% ipython --no-banner

In [1]: import numpy as np

In [2]: import numpy.linalg as la

In [3]: np.set_printoptions(precision=2, suppress=True, linewidth=160, sign=" ")

In [4]: def tidy(a):
   ...:     return np.round(a, 2) + 0
   ...: 

In [5]: m1 = np.load("run15.npy")

In [6]: m1
Out[6]: 
array([[ -1.39,  -0.47,  -1.76,   0.83,   1.09,   1.78,  -0.78,  -1.43,  -0.15,  -1.69],
       [ 10.28,   2.97,  13.14,  -5.85,  -8.7 , -13.14,   5.84,  10.17,   1.49,  13.12],
       [  2.18,   0.65,   2.79,  -1.26,  -1.79,  -2.82,   1.18,   2.09,   0.27,   2.76],
       [ 10.25,   2.97,  13.24,  -5.85,  -8.9 , -13.34,   5.89,  10.28,   1.54,  13.15],
       [ -8.54,  -2.44, -10.9 ,   4.91,   7.33,  10.88,  -4.88,  -8.49,  -1.18, -10.92],
       [  2.64,   0.79,   3.3 ,  -1.43,  -2.2 ,  -3.29,   1.46,   2.52,   0.38,   3.37],
       [  1.66,   0.44,   2.19,  -0.87,  -1.39,  -2.07,   0.85,   1.58,   0.13,   2.04],
       [  0.22,   0.03,   0.25,  -0.16,  -0.19,  -0.28,   0.2 ,   0.26,   0.1 ,   0.33],
       [  3.45,   0.98,   4.43,  -1.9 ,  -2.97,  -4.33,   2.  ,   3.41,   0.53,   4.37],
       [ -0.7 ,  -0.16,  -0.83,   0.43,   0.56,   0.75,  -0.3 ,  -0.6 ,  -0.04,  -0.82],
       [ -9.68,  -2.89, -12.51,   5.57,   8.3 ,  12.62,  -5.63,  -9.84,  -1.45, -12.51],
       [  1.66,   0.44,   2.17,  -0.96,  -1.37,  -2.08,   0.98,   1.67,   0.25,   2.14],
       [ -2.54,  -0.84,  -3.3 ,   1.52,   2.24,   3.33,  -1.51,  -2.64,  -0.36,  -3.28],
       [ -8.48,  -2.39, -10.88,   4.82,   7.27,  10.93,  -4.85,  -8.4 ,  -1.25, -10.95],
       [  9.66,   2.98,  12.5 ,  -5.5 ,  -8.31, -12.49,   5.56,   9.67,   1.36,  12.55],
       [ -2.63,  -0.72,  -3.38,   1.41,   2.3 ,   3.27,  -1.54,  -2.68,  -0.38,  -3.33],
       [ 10.96,   3.12,  14.11,  -6.29,  -9.34, -14.09,   6.31,  10.86,   1.55,  14.18],
       [ 13.35,   3.81,  17.25,  -7.61, -11.46, -17.16,   7.71,  13.4 ,   1.8 ,  17.19],
       [ -2.63,  -0.75,  -3.45,   1.47,   2.19,   3.41,  -1.54,  -2.71,  -0.32,  -3.37],
       [  3.42,   1.04,   4.43,  -1.98,  -2.98,  -4.5 ,   2.01,   3.51,   0.56,   4.48],
       [  6.38,   1.67,   8.12,  -3.64,  -5.43,  -8.16,   3.59,   6.38,   0.9 ,   8.17],
       [ -2.45,  -0.75,  -3.16,   1.4 ,   2.13,   3.12,  -1.43,  -2.38,  -0.3 ,  -3.12],
       [ 14.78,   4.17,  19.13,  -8.45, -12.68, -19.11,   8.5 ,  14.8 ,   2.11,  19.07],
       [  0.28,   0.06,   0.21,  -0.06,  -0.24,  -0.36,   0.08,   0.23,   0.11,   0.26],
       [ 10.8 ,   3.08,  13.92,  -6.11,  -9.29, -13.8 ,   6.16,  10.65,   1.61,  13.94],
       [  6.74,   1.9 ,   8.56,  -3.78,  -5.71,  -8.61,   3.86,   6.72,   0.96,   8.67],
       [  6.44,   1.92,   8.45,  -3.79,  -5.63,  -8.33,   3.76,   6.61,   0.93,   8.44],
       [ 10.9 ,   3.16,  14.04,  -6.32,  -9.35, -14.01,   6.24,  10.97,   1.52,  14.02],
       [ -5.02,  -1.47,  -6.42,   2.85,   4.34,   6.59,  -2.89,  -5.05,  -0.77,  -6.42],
       [ -2.02,  -0.55,  -2.57,   1.18,   1.64,   2.59,  -1.14,  -1.99,  -0.2 ,  -2.59],
       [  3.32,   1.02,   4.31,  -1.92,  -2.87,  -4.26,   1.83,   3.34,   0.52,   4.29],
       [  4.13,   1.16,   5.19,  -2.35,  -3.51,  -5.25,   2.37,   4.15,   0.59,   5.19],
       [  0.1 ,   0.15,   0.24,  -0.08,  -0.14,  -0.14,   0.05,   0.16,   0.11,   0.18],
       [ -1.97,  -0.43,  -2.43,   1.17,   1.62,   2.45,  -1.06,  -2.03,  -0.31,  -2.53],
       [  5.04,   1.39,   6.5 ,  -2.79,  -4.35,  -6.5 ,   2.91,   5.  ,   0.69,   6.46],
       [ -5.25,  -1.56,  -6.7 ,   2.96,   4.42,   6.71,  -2.98,  -5.22,  -0.81,  -6.7 ]])

In [7]: lab = m1[:, 3] > np.median(m1[:, 3])

In [8]: u = m1[lab].mean(axis=0) - m1[~lab].mean(axis=0)

In [9]: lab.astype(int)
Out[9]: array([ 1,  0,  0,  0,  1,  0,  1,  1,  0,  1,  1,  1,  1,  1,  0,  1,  0,  0,  1,  0,  0,  1,  0,  1,  0,  0,  0,  0,  1,  1,  0,  0,  1,  1,  0,  1])

In [10]: tidy((((m1 - m1.mean(axis=0)) @ u > 0) == lab).mean())
Out[10]: np.float64(0.97)

In [11]: ((m1 - m1.mean(axis=0)) @ u > 0).astype(int)
Out[11]: array([ 1,  0,  1,  0,  1,  0,  1,  1,  0,  1,  1,  1,  1,  1,  0,  1,  0,  0,  1,  0,  0,  1,  0,  1,  0,  0,  0,  0,  1,  1,  0,  0,  1,  1,  0,  1])

In [12]: tidy(la.norm(m1, 2) / la.norm(m1))
Out[12]: np.float64(1.0)

In [13]: la.matrix_rank(m1, rtol=0.1)
Out[13]: np.int64(1)

In [14]: np.argsort(-la.norm(m1, axis=0).round(6), kind="stable")[:3]
Out[14]: array([ 2,  9,  5])

In [15]: D = la.norm(m1[:, None] - m1[None], axis=-1)

In [16]: (D + 1e9 * np.eye(36)).round(6).argmin(axis=1)
Out[16]: 
array([ 33,   3,   5,   1,  13,   2,  11,  23,  19,   0,   4,   6,  15,   4,   1,  18,  27,  22,  15,   8,  26,  12,  17,   7,  27,  26,  25,  16,  35,  33,
         8,  19,  23,  29,  31,  28])

In [17]: np.flatnonzero(D[13] < D.mean() / 2)
Out[17]: array([  4,  10,  13,  28,  35])

In [18]: hat = m1 @ la.solve(m1.T @ m1, m1.T)

In [19]: tidy(np.trace(hat))
Out[19]: np.float64(10.0)

In [20]: tidy(hat @ m1[:, 3])
Out[20]: 
array([ 0.83, -5.85, -1.26, -5.85,  4.91, -1.43, -0.87, -0.16, -1.9 ,  0.43,  5.57, -0.96,  1.52,  4.82, -5.5 ,  1.41, -6.29, -7.61,  1.47, -1.98, -3.64,
        1.4 , -8.45, -0.06, -6.11, -3.78, -3.79, -6.32,  2.85,  1.18, -1.92, -2.35, -0.08,  1.17, -2.79,  2.96])

In [21]: tidy(np.diag(hat))
Out[21]: 
array([ 0.28,  0.31,  0.19,  0.42,  0.29,  0.21,  0.41,  0.21,  0.25,  0.24,  0.32,  0.19,  0.18,  0.16,  0.54,  0.37,  0.32,  0.33,  0.27,  0.11,  0.28,
        0.19,  0.35,  0.34,  0.38,  0.28,  0.36,  0.25,  0.21,  0.15,  0.24,  0.23,  0.32,  0.41,  0.18,  0.22])

In [22]: np.allclose(hat @ hat, hat)
Out[22]: True

In [23]: cen = m1 - m1.mean(axis=0)

In [24]: U, sv, vt = la.svd(cen, full_matrices=False)

In [25]: tidy(cen.mean(axis=0))
Out[25]: array([ 0.,  0.,  0.,  0.,  0.,  0.,  0.,  0.,  0.,  0.])

In [26]: tidy((sv ** 2).sum() ** 2 / (sv ** 4).sum())
Out[26]: np.float64(1.0)
